% ipython --no-banner

In [1]: import numpy as np

In [2]: np.set_printoptions(precision=3, suppress=True, linewidth=140, legacy="1.25")

In [3]: B = np.array([[1, 2, -3], [3, 2, 1], [3, 3, -3]])

In [4]: arr = np.triu(B)

In [5]: print(arr)
[[ 1  2 -3]
 [ 0  2  1]
 [ 0  0 -3]]

In [6]: # triangular

In [7]: rng = np.random.default_rng(133)

In [8]: B = arr + rng.integers(-2, 3, (3, 2)) @ rng.integers(-2, 3, (2, 3))

In [9]: print(B)
[[ 1  0 -5]
 [-4  2 -1]
 [-2  1 -3]]

In [10]: print(np.linalg.matrix_rank(B - arr, tol=1e-8))
2

In [11]: w, V = np.linalg.eig(B)

In [12]: round(np.prod(w), 3)
Out[12]: -5.0

In [13]: u, g = arr[2], arr[1]

In [14]: u @ u
Out[14]: 9

In [15]: print(u @ g)
-3

In [16]: p = (u @ g) / (u @ u) * u

In [17]: g - p
Out[17]: array([0., 2., 0.])

In [18]: round(float(np.linalg.norm(u + g) ** 2 + np.linalg.norm(u - g) ** 2), 3)
Out[18]: 28.0

In [19]: print((g - p) @ u)
0.0

In [20]: np.linalg.matrix_power(arr - np.diag(np.diag(arr)), 3)
Out[20]: 
array([[0, 0, 0],
       [0, 0, 0],
       [0, 0, 0]])

In [21]: [int(np.linalg.matrix_rank(np.linalg.matrix_power(arr, p))) for p in range(1, 4)]
Out[21]: [3, 3, 3]

In [22]: labels = rng.permutation(3)

In [23]: labels
Out[23]: array([0, 2, 1])

In [24]: B = arr[labels][:, labels]

In [25]: round(np.linalg.det(B), 3), round(np.linalg.det(arr[labels]), 3)
Out[25]: (-6.0, 6.0)

In [26]: np.diag(B)
Out[26]: array([ 1, -3,  2])

In [27]: np.allclose(B, arr)
Out[27]: False

In [28]: np.trace(B)
Out[28]: 0

In [29]: J = np.loadtxt("sample9.csv", delimiter=",")

In [30]: J
Out[30]: 
array([[ 1.,  1., -1., -1., -1., -1.,  1.,  1.],
       [ 1., -1.,  1., -1., -1.,  1., -1.,  1.],
       [ 1., -1., -1.,  1.,  1., -1., -1.,  1.]])

In [31]: # columns 3 and 4 are equal

In [32]: B = J[0, 0] * J[1:] - np.outer(J[1:, 0], J[0])

In [33]: print(B)
[[ 0. -2.  2.  0.  0.  2. -2.  0.]
 [ 0. -2.  0.  2.  2.  0. -2.  0.]]

In [34]: np.flatnonzero(~B.round(6).any(axis=1))
Out[34]: array([], dtype=int64)

In [35]: J[:, 0] / J[0, 0]
Out[35]: array([1., 1., 1.])

In [36]: u = np.array([3, 0, 0])

In [37]: print(np.correlate(J[1], J[2], "full"))
[ 1. -2.  1.  0. -1.  2. -1.  0. -1.  2. -1.  0.  1. -2.  1.]

In [38]: np.polyval(u, J[1])
Out[38]: array([3., 3., 3., 3., 3., 3., 3., 3.])

In [39]: B = np.array([[2, 3, 1], [1, 1, 4], [3, 3, 5]])

In [40]: M = np.triu(B)

In [41]: M
Out[41]: 
array([[2, 3, 1],
       [0, 1, 4],
       [0, 0, 5]])

In [42]: # triangular

In [43]: w, V = np.linalg.eig(M)

In [44]: np.sort(np.linalg.eigvals(M.T))
Out[44]: array([1., 2., 5.])

In [45]: np.linalg.eigvals(M)
Out[45]: array([2., 1., 5.])

In [46]: np.einsum("ii->", M)
Out[46]: 8

In [47]: print(round(float(np.linalg.det(M[::-1])), 3))
-10.0

In [48]: x0 = np.array([5, 2, 1])

In [49]: target = M @ x0

In [50]: target
Out[50]: array([17,  6,  5])

In [51]: np.linalg.solve(M, target)
Out[51]: array([5., 2., 1.])

In [52]: print(np.linalg.solve(M.T, M[2]))
[0. 0. 1.]

In [53]: np.linalg.solve(M, target + M[:, 2])
Out[53]: array([5., 2., 2.])

In [54]: K = np.loadtxt("a.csv", delimiter=",")

In [55]: K
Out[55]: 
array([[-0.905,  0.595, -2.45 ],
       [-0.257, -0.817,  3.288],
       [-0.456,  0.575, -2.009],
       [-1.021,  0.23 , -0.744],
       [-0.53 , -0.261,  1.202],
       [-0.882,  0.656, -2.465],
       [-0.126, -0.402,  1.647],
       [-0.185, -0.325,  1.566],
       [-0.368,  0.418, -1.955],
       [-0.968,  0.154, -0.774],
       [-0.661, -0.327,  1.292],
       [-0.969,  0.095, -0.836],
       [ 0.061,  0.007,  0.032],
       [-0.649, -0.23 ,  1.149],
       [-0.199, -0.81 ,  3.221],
       [ 0.047,  0.014,  0.037],
       [-0.02 , -0.387,  1.599],
       [-1.037,  0.138, -0.795],
       [-1.026,  0.31 , -0.799],
       [-0.2  , -0.797,  3.231],
       [-0.797,  0.894, -3.915],
       [ 0.088, -0.037,  0.02 ],
       [ 0.002,  0.003, -0.022],
       [-0.549, -0.314,  1.169],
       [-0.592, -0.274,  1.252],
       [-0.655, -0.381,  1.161]])

In [56]: Q, V = np.linalg.qr(arr[:, :1])[0], np.linalg.qr(arr[:, 1:])[0]

In [57]: sig = np.linalg.svd(Q.T @ V, compute_uv=False)

In [58]: print(sig)
[0.857]

In [59]: print(round(np.linalg.norm(Q @ Q.T - V @ V.T, 2), 3))
1.0

In [60]: np.degrees(np.arccos(sig.clip(0, 1)))
Out[60]: array([30.964])

In [61]: E = np.array([[1, 0, 0, 0], [-3, 1, 0, 0], [0, -2, 1, 0], [1, -2, -3, 1]])

In [62]: # triangular

In [63]: u = np.array([2, 2])

In [64]: np.cross(E[1, :3], E[2, :3])
Out[64]: array([1, 3, 6])

In [65]: np.correlate(E[1], E[2], "full")
Out[65]: array([ 0, -3,  7, -2,  0,  0,  0])

In [66]: np.polyval(u, E[1])
Out[66]: array([-4,  4,  2,  2])

In [67]: w, V = np.linalg.eig(E)

In [68]: E @ V[:, 0] - w[0] * V[:, 0]
Out[68]: array([0., 0., 0., 0.])

In [69]: np.sort(np.linalg.eigvals(E @ E))
Out[69]: array([1., 1., 1., 1.])

In [70]: def softmax(z):
    ...:     e = np.exp(z - z.max(axis=-1, keepdims=True))
    ...:     return e / e.sum(axis=-1, keepdims=True)
    ...: 

In [71]: softmax(E[0] + 2)
Out[71]: array([0.475, 0.175, 0.175, 0.175])

In [72]: S = E @ E.T / np.sqrt(4)

In [73]: softmax(S).round(6).argmax(axis=1)
Out[73]: array([0, 1, 2, 3])

In [74]: np.linalg.matrix_rank(E - E[0, 0] * np.eye(4))
Out[74]: 3

In [75]: np.prod(np.diag(E)), np.round(np.linalg.det(E), 3)
Out[75]: (1, 1.0)

In [76]: B = np.array([[4], [0], [4], [5]])

In [77]: C = np.array([[3, -2, -2]])

In [78]: F = B @ C + 0.05 * rng.normal(size=(4, 3))

In [79]: print(F)
[[ 11.905  -7.945  -7.944]
 [  0.001  -0.025   0.059]
 [ 12.144  -7.922  -8.001]
 [ 15.021 -10.059 -10.141]]

In [80]: np.round(np.linalg.norm(F, 1), 3), round(np.linalg.norm(F, np.inf), 3)
Out[80]: (39.071, 35.221)

In [81]: round(float(np.linalg.norm(F[0], 1)), 3), np.round(np.linalg.norm(F[0], np.inf), 3)
Out[81]: (27.794, 11.905)

In [82]: round(np.linalg.norm(F) ** 2 / np.linalg.norm(F, 2) ** 2, 3)
Out[82]: 1.0

In [83]: print(np.linalg.norm(F, axis=0))
[22.69  15.069 15.165]

In [84]: round(F[0] @ F[3], 3)
Out[84]: 339.304

In [85]: x0 = np.array([4, 3, 1])

In [86]: target = F @ x0

In [87]: print(np.linalg.solve(F.T @ F, F.T @ target))
[4. 3. 1.]

In [88]: print(np.linalg.lstsq(F, target)[0])
[4. 3. 1.]

In [89]: np.round(np.linalg.pinv(F) @ F, 3) + 0
Out[89]: 
array([[1., 0., 0.],
       [0., 1., 0.],
       [0., 0., 1.]])

In [90]: target = target + 0.05 * rng.normal(size=4)

In [91]: target
Out[91]: array([15.856, -0.021, 16.928, 19.774])

In [92]: b, *_ = np.linalg.lstsq(F, target)

In [93]: round(np.linalg.norm(target - F @ b), 3)
Out[93]: 0.007

In [94]: X = np.array([[-1.0, -2.0, 0.0], [-2.0, -1.0, 0.0], [0.0, 0.0, -1.0]])

In [95]: w, V = np.linalg.eigh(X)

In [96]: x0 = np.array([4, 1, 7])

In [97]: print(x0 @ X @ x0)
-82.0

In [98]: np.abs(X).sum(axis=1).max(), np.abs(w).max()
Out[98]: (3.0, 3.0)

In [99]: np.linalg.eigvalsh(X[1:, 1:])
Out[99]: array([-1., -1.])

In [100]: mat = np.load("dump.npy")

In [101]: print(mat)
[[2 4 6 6]
 [3 9 7 9]
 [2 1 0 3]
 [9 5 5 2]]

In [102]: hat = np.triu(np.array([[-2, -7, 1, 3], [-2, -3, -8, 7], [-7, -1, 6, 0], [-9, 7, 5, 9]]), 1) + np.eye(4)

In [103]: B = hat @ mat @ np.linalg.inv(hat)

In [104]: np.poly(B)
Out[104]: array([   1.,  -13., -105.,   29.,  648.])

In [105]: np.trace(B), np.trace(mat)
Out[105]: (13.0, 13)

In [106]: np.linalg.matrix_rank(B)
Out[106]: 4

In [107]: u = np.array([3, -2])

In [108]: print(np.convolve(mat[2], u))
[ 6 -1 -2  9 -6]

In [109]: np.cross(mat[2, :3], mat[0, :3])
Out[109]: array([  6, -12,   6])

In [110]: np.polyval(u, mat[2])
Out[110]: array([ 4,  1, -2,  7])

In [111]: t = np.radians(135)

In [112]: R = np.eye(4)

In [113]: R[0, 0] = R[1, 1] = np.cos(t)

In [114]: R[0, 1], R[1, 0] = -np.sin(t), np.sin(t)

In [115]: print(R)
[[-0.707 -0.707  0.     0.   ]
 [ 0.707 -0.707  0.     0.   ]
 [ 0.     0.     1.     0.   ]
 [ 0.     0.     0.     1.   ]]

In [116]: B = mat @ R.T

In [117]: np.allclose(np.linalg.norm(mat, axis=1), np.linalg.norm(B, axis=1))
Out[117]: True

In [118]: print(round(float(np.linalg.det(R)), 3), np.round(np.trace(R), 3))
1.0 0.586

In [119]: np.linalg.svd(mat, compute_uv=False), np.linalg.svd(B, compute_uv=False)
Out[119]: 
(array([20.046,  7.054,  2.406,  1.905]),
 array([20.046,  7.054,  2.406,  1.905]))

In [120]: B
Out[120]: 
array([[-4.243, -1.414,  6.   ,  6.   ],
       [-8.485, -4.243,  7.   ,  9.   ],
       [-2.121,  0.707,  0.   ,  3.   ],
       [-9.899,  2.828,  5.   ,  2.   ]])

In [121]: round(np.trace(B), 3)
Out[121]: -6.485

In [122]: round(float(np.linalg.det(B)), 3)
Out[122]: 648.0

In [123]: np.round(np.abs(np.linalg.eigvals(B)).max(), 3)
Out[123]: 6.57
